>>> import numpy as np
>>> np.set_printoptions(precision=2, suppress=True, linewidth=200)
>>> rd = lambda a: np.round(a, 2) + 0
>>> X = np.load("a.npy")
>>> print(X)
[[-3 -2 -2  1  3 -1 -2  2]
 [ 2 -3 -2 -2  1  3 -1 -2]
 [-2  2 -3 -2 -2  1  3 -1]
 [-1 -2  2 -3 -2 -2  1  3]
 [ 3 -1 -2  2 -3 -2 -2  1]
 [ 1  3 -1 -2  2 -3 -2 -2]
 [-2  1  3 -1 -2  2 -3 -2]
 [-2 -2  1  3 -1 -2  2 -3]]
>>> vec = np.array([2, -2, -2, 2, -2, 1, 1, 0])
>>> h1 = np.maximum(X @ vec, 0)
>>> print(np.maximum(X @ (3 * vec), 0))
[ 0 30  6  0 54  0  0 18]
>>> print(np.maximum(X @ vec, 0) - np.maximum(-X @ vec, 0))
[ -5  10   2  -5  18 -15 -11   6]
>>> print(h1)
[ 0 10  2  0 18  0  0  6]
>>> def softmax(z):
...     e = np.exp(z - z.max(axis=-1, keepdims=True))
...     return e / e.sum(axis=-1, keepdims=True)
... 
>>> print(rd(softmax(X).sum(axis=1)))
[1. 1. 1. 1. 1. 1. 1. 1.]
>>> print(rd(softmax(10 * X[1])))
[0. 0. 0. 0. 0. 1. 0. 0.]
>>> print(rd(softmax(X[1] + 4)))
[0.24 0.   0.   0.   0.09 0.65 0.01 0.  ]
>>> print(rd(softmax(X[1])))
[0.24 0.   0.   0.   0.09 0.65 0.01 0.  ]
>>> att = X @ X.T / np.sqrt(8)
>>> print(softmax(att).round(6).argmax(axis=1))
[0 1 2 3 4 5 6 7]
>>> print(rd(softmax(att)[1] @ X))
[ 2. -3. -2. -2.  1.  3. -1. -2.]
>>> print(rd(softmax(att)))
[[1. 0. 0. 0. 0. 0. 0. 0.]
 [0. 1. 0. 0. 0. 0. 0. 0.]
 [0. 0. 1. 0. 0. 0. 0. 0.]
 [0. 0. 0. 1. 0. 0. 0. 0.]
 [0. 0. 0. 0. 1. 0. 0. 0.]
 [0. 0. 0. 0. 0. 1. 0. 0.]
 [0. 0. 0. 0. 0. 0. 1. 0.]
 [0. 0. 0. 0. 0. 0. 0. 1.]]
>>> A2 = np.array([[0, 2], [2, 0], [2, 1], [2, 1], [2, 2], [0, 1], [2, 2], [3, 3]])
>>> print(np.einsum("ik,kj->ij", X, A2))
[[  2   0]
 [-20  -3]
 [ -7  -9]
 [  1   2]
 [ -9  -3]
 [ -6 -10]
 [-10 -16]
 [ -3  -9]]
>>> print(np.einsum("ij->j", X))
[-4 -4 -4 -4 -4 -4 -4 -4]
>>> print(np.einsum("ij,ij->i", X, X))
[36 36 36 36 36 36 36 36]
>>> print(np.linalg.matrix_rank(np.vstack([X, A2.T])))
8
>>> print(np.einsum("ik,kj->ji", X, A2))
[[  2 -20  -7   1  -9  -6 -10  -3]
 [  0  -3  -9   2  -3 -10 -16  -9]]
>>> Uu, sv = np.linalg.svd(X)
Traceback (most recent call last):
  File "<python-input-25>", line 1, in <module>
    Uu, sv = np.linalg.svd(X)
    ^^^^^^
ValueError: too many values to unpack (expected 2)
>>> Uu, sv, vt = np.linalg.svd(X, full_matrices=False)
>>> print(rd(sv))
[7.21 7.21 6.16 6.16 6.16 6.16 4.   4.  ]
>>> print(rd(np.sqrt((sv ** 2).sum())), rd(np.linalg.norm(X)))
16.97 16.97
>>> A = np.load("m.npy")
>>> print(A)
[[ -3   1   2   1   0  -1   1   3   2  -2   3]
 [  3   2  -2   3   2   2  -1   0   3   2   0]
 [  3   2   2   2   1   3  -3  -1  -2  -2   3]
 [ -3   1   3   2   1  -1  -3  -2   0   0   3]
 [ -3   1   0  -1   3   2   0  -1  -2  -3   0]
 [ -1   2   1   1   0   3   0   3  -2   0  -3]
 [  1   1   3   2  -3   1  -2  -1   3  -2   3]
 [  2  -3   2  -1   0   3  -3   2  -3   0  -1]
 [-12  -5   8  -8  -6  -7   4   3  -7  -8   3]]
>>> print(rd(np.linalg.norm(A, axis=0)))
[13.96  7.07  9.95  9.43  7.75  9.33  7.    6.16  9.59  9.43  7.42]
>>> print(rd(np.linalg.norm(A[7], 1)), rd(np.linalg.norm(A[7], np.inf)))
20.0 3.0
>>> print(rd(np.linalg.norm(A, 1)), rd(np.linalg.norm(A, np.inf)))
31.0 71.0
>>> print(rd(np.linalg.norm(A, axis=1)))
[ 6.56  6.93  7.62  6.86  6.16  6.16  7.21  7.07 23.  ]
>>> print(rd(np.linalg.norm(A) ** 2 / np.linalg.norm(A, 2) ** 2))
1.52
>>> print(rd(np.linalg.norm(A[7] - A[2])))
8.12
>>> F = np.loadtxt("arr.csv", delimiter=",")
>>> print(F)
[[ 3.3   1.2  -0.3   1.6   0.6  -0.9  -1.6  -0.6  -1.8   1.1   0.5  -0.6 ]
 [ 0.3  -1.1  -0.8  -0.1   1.1  -1.    0.7   1.1  -0.3   0.9  -1.9  -1.  ]
 [ 0.9   0.6   2.    0.8   0.3   2.   -0.4   1.4   0.2  -1.2  -1.2  -1.7 ]
 [ 0.4  -0.4   0.   -1.1   1.5   0.4  -0.4  -1.9   0.8   0.7  -0.4  -1.3 ]
 [ 0.   -1.1   1.2  -1.9   0.5  -0.1   1.1   0.1   0.3  -0.3  -0.3   0.9 ]
 [-0.58 -0.54  0.03  0.12  0.31 -0.77 -0.96 -0.17 -1.57  2.36 -0.69  0.7 ]
 [ 1.7   0.8   0.9  -0.6  -0.2  -0.1   0.8   1.4   2.    0.1  -1.1   1.2 ]
 [-0.6  -0.5   0.    0.    0.3  -0.7  -0.9  -0.2  -1.6   2.4  -0.7   0.7 ]
 [-1.3   1.1   0.1   1.7  -0.3   0.2  -0.1   0.3   0.3   1.   -0.6  -2.1 ]
 [ 1.2   0.1  -0.7  -0.8  -0.9   0.2   0.9  -2.2   1.4   0.6   1.9   0.2 ]]
>>> print(F.ravel(order="F"))
[ 3.3   0.3   0.9   0.4   0.   -0.58  1.7  -0.6  -1.3   1.2   1.2  -1.1   0.6  -0.4  -1.1  -0.54  0.8  -0.5   1.1   0.1  -0.3  -0.8   2.    0.    1.2   0.03  0.9   0.    0.1  -0.7   1.6  -0.1   0.8
 -1.1  -1.9   0.12 -0.6   0.    1.7  -0.8   0.6   1.1   0.3   1.5   0.5   0.31 -0.2   0.3  -0.3  -0.9  -0.9  -1.    2.    0.4  -0.1  -0.77 -0.1  -0.7   0.2   0.2  -1.6   0.7  -0.4  -0.4   1.1  -0.96
  0.8  -0.9  -0.1   0.9  -0.6   1.1   1.4  -1.9   0.1  -0.17  1.4  -0.2   0.3  -2.2  -1.8  -0.3   0.2   0.8   0.3  -1.57  2.   -1.6   0.3   1.4   1.1   0.9  -1.2   0.7  -0.3   2.36  0.1   2.4   1.
  0.6   0.5  -1.9  -1.2  -0.4  -0.3  -0.69 -1.1  -0.7  -0.6   1.9  -0.6  -1.   -1.7  -1.3   0.9   0.7   1.2   0.7  -2.1   0.2 ]
>>> t3 = F.reshape(10, 2, -1)
>>> print(t3[:, 0])
[[ 3.3   1.2  -0.3   1.6   0.6  -0.9 ]
 [ 0.3  -1.1  -0.8  -0.1   1.1  -1.  ]
 [ 0.9   0.6   2.    0.8   0.3   2.  ]
 [ 0.4  -0.4   0.   -1.1   1.5   0.4 ]
 [ 0.   -1.1   1.2  -1.9   0.5  -0.1 ]
 [-0.58 -0.54  0.03  0.12  0.31 -0.77]
 [ 1.7   0.8   0.9  -0.6  -0.2  -0.1 ]
 [-0.6  -0.5   0.    0.    0.3  -0.7 ]
 [-1.3   1.1   0.1   1.7  -0.3   0.2 ]
 [ 1.2   0.1  -0.7  -0.8  -0.9   0.2 ]]
>>> print(t3.transpose(1, 0, 2))
[[[ 3.3   1.2  -0.3   1.6   0.6  -0.9 ]
  [ 0.3  -1.1  -0.8  -0.1   1.1  -1.  ]
  [ 0.9   0.6   2.    0.8   0.3   2.  ]
  [ 0.4  -0.4   0.   -1.1   1.5   0.4 ]
  [ 0.   -1.1   1.2  -1.9   0.5  -0.1 ]
  [-0.58 -0.54  0.03  0.12  0.31 -0.77]
  [ 1.7   0.8   0.9  -0.6  -0.2  -0.1 ]
  [-0.6  -0.5   0.    0.    0.3  -0.7 ]
  [-1.3   1.1   0.1   1.7  -0.3   0.2 ]
  [ 1.2   0.1  -0.7  -0.8  -0.9   0.2 ]]

 [[-1.6  -0.6  -1.8   1.1   0.5  -0.6 ]
  [ 0.7   1.1  -0.3   0.9  -1.9  -1.  ]
  [-0.4   1.4   0.2  -1.2  -1.2  -1.7 ]
  [-0.4  -1.9   0.8   0.7  -0.4  -1.3 ]
  [ 1.1   0.1   0.3  -0.3  -0.3   0.9 ]
  [-0.96 -0.17 -1.57  2.36 -0.69  0.7 ]
  [ 0.8   1.4   2.    0.1  -1.1   1.2 ]
  [-0.9  -0.2  -1.6   2.4  -0.7   0.7 ]
  [-0.1   0.3   0.3   1.   -0.6  -2.1 ]
  [ 0.9  -2.2   1.4   0.6   1.9   0.2 ]]]
>>> print(t3.shape)
(10, 2, 6)
>>> print(np.einsum("ihd,jhd->hij", t3, t3).shape)
(2, 10, 10)
>>> Uu, sv = np.linalg.svd(F)
Traceback (most recent call last):
  File "<python-input-45>", line 1, in <module>
    Uu, sv = np.linalg.svd(F)
    ^^^^^^
ValueError: too many values to unpack (expected 2)
>>> Uu, sv, vt = np.linalg.svd(F, full_matrices=False)
>>> print(rd(sv))
[6.02 5.38 4.93 4.16 3.62 2.86 2.47 1.24 0.83 0.1 ]
>>> print(rd(Uu.T @ Uu))
[[1. 0. 0. 0. 0. 0. 0. 0. 0. 0.]
 [0. 1. 0. 0. 0. 0. 0. 0. 0. 0.]
 [0. 0. 1. 0. 0. 0. 0. 0. 0. 0.]
 [0. 0. 0. 1. 0. 0. 0. 0. 0. 0.]
 [0. 0. 0. 0. 1. 0. 0. 0. 0. 0.]
 [0. 0. 0. 0. 0. 1. 0. 0. 0. 0.]
 [0. 0. 0. 0. 0. 0. 1. 0. 0. 0.]
 [0. 0. 0. 0. 0. 0. 0. 1. 0. 0.]
 [0. 0. 0. 0. 0. 0. 0. 0. 1. 0.]
 [0. 0. 0. 0. 0. 0. 0. 0. 0. 1.]]
>>> print(rd(vt @ vt.T))
[[1. 0. 0. 0. 0. 0. 0. 0. 0. 0.]
 [0. 1. 0. 0. 0. 0. 0. 0. 0. 0.]
 [0. 0. 1. 0. 0. 0. 0. 0. 0. 0.]
 [0. 0. 0. 1. 0. 0. 0. 0. 0. 0.]
 [0. 0. 0. 0. 1. 0. 0. 0. 0. 0.]
 [0. 0. 0. 0. 0. 1. 0. 0. 0. 0.]
 [0. 0. 0. 0. 0. 0. 1. 0. 0. 0.]
 [0. 0. 0. 0. 0. 0. 0. 1. 0. 0.]
 [0. 0. 0. 0. 0. 0. 0. 0. 1. 0.]
 [0. 0. 0. 0. 0. 0. 0. 0. 0. 1.]]
>>> print(rd(Uu.T @ F @ vt.T))
[[6.02 0.   0.   0.   0.   0.   0.   0.   0.   0.  ]
 [0.   5.38 0.   0.   0.   0.   0.   0.   0.   0.  ]
 [0.   0.   4.93 0.   0.   0.   0.   0.   0.   0.  ]
 [0.   0.   0.   4.16 0.   0.   0.   0.   0.   0.  ]
 [0.   0.   0.   0.   3.62 0.   0.   0.   0.   0.  ]
 [0.   0.   0.   0.   0.   2.86 0.   0.   0.   0.  ]
 [0.   0.   0.   0.   0.   0.   2.47 0.   0.   0.  ]
 [0.   0.   0.   0.   0.   0.   0.   1.24 0.   0.  ]
 [0.   0.   0.   0.   0.   0.   0.   0.   0.83 0.  ]
 [0.   0.   0.   0.   0.   0.   0.   0.   0.   0.1 ]]
>>> print(Uu.shape, sv.shape, vt.shape)
(10, 10) (10,) (10, 12)
>>> print(rd(np.cumsum(sv ** 2) / np.sum(sv ** 2)))
[0.27 0.48 0.66 0.78 0.88 0.94 0.98 0.99 1.   1.  ]
>>> print((sv > 1e-8).sum())
10
>>> gram = F.T @ F
>>> print(rd(np.trace(gram)), rd((F ** 2).sum()))
136.41 136.41
>>> print(rd(np.linalg.svd(F, compute_uv=False) ** 2))
[36.24 28.99 24.29 17.31 13.08  8.16  6.09  1.54  0.69  0.01]
>>> print(rd(np.diag(gram)))
[18.67  6.78  7.48 11.93  5.29  7.15  7.77 14.11 15.17 16.74 11.7  13.62]
>>> feats = np.array([[3, -5, 3, -5, 3, -5],
...     [6, 9, 6, 9, 6, 9],
...     [-5, -7, -5, -7, -5, -7],
...     [3, -5, 3, -5, 3, -5],
...     [6, 9, 6, 9, 6, 9],
...     [-5, -7, -5, -7, -5, -7]])
>>> print(feats)
[[ 3 -5  3 -5  3 -5]
 [ 6  9  6  9  6  9]
 [-5 -7 -5 -7 -5 -7]
 [ 3 -5  3 -5  3 -5]
 [ 6  9  6  9  6  9]
 [-5 -7 -5 -7 -5 -7]]
>>> print(np.abs(np.diag(np.linalg.qr(feats)[1])) > 1e-9)
[ True  True False False False False]
>>> print(rd(feats @ np.linalg.pinv(feats) @ feats))
[[ 3. -5.  3. -5.  3. -5.]
 [ 6.  9.  6.  9.  6.  9.]
 [-5. -7. -5. -7. -5. -7.]
 [ 3. -5.  3. -5.  3. -5.]
 [ 6.  9.  6.  9.  6.  9.]
 [-5. -7. -5. -7. -5. -7.]]
>>> print(np.unique(feats.round(6), axis=0).shape)
(3, 6)
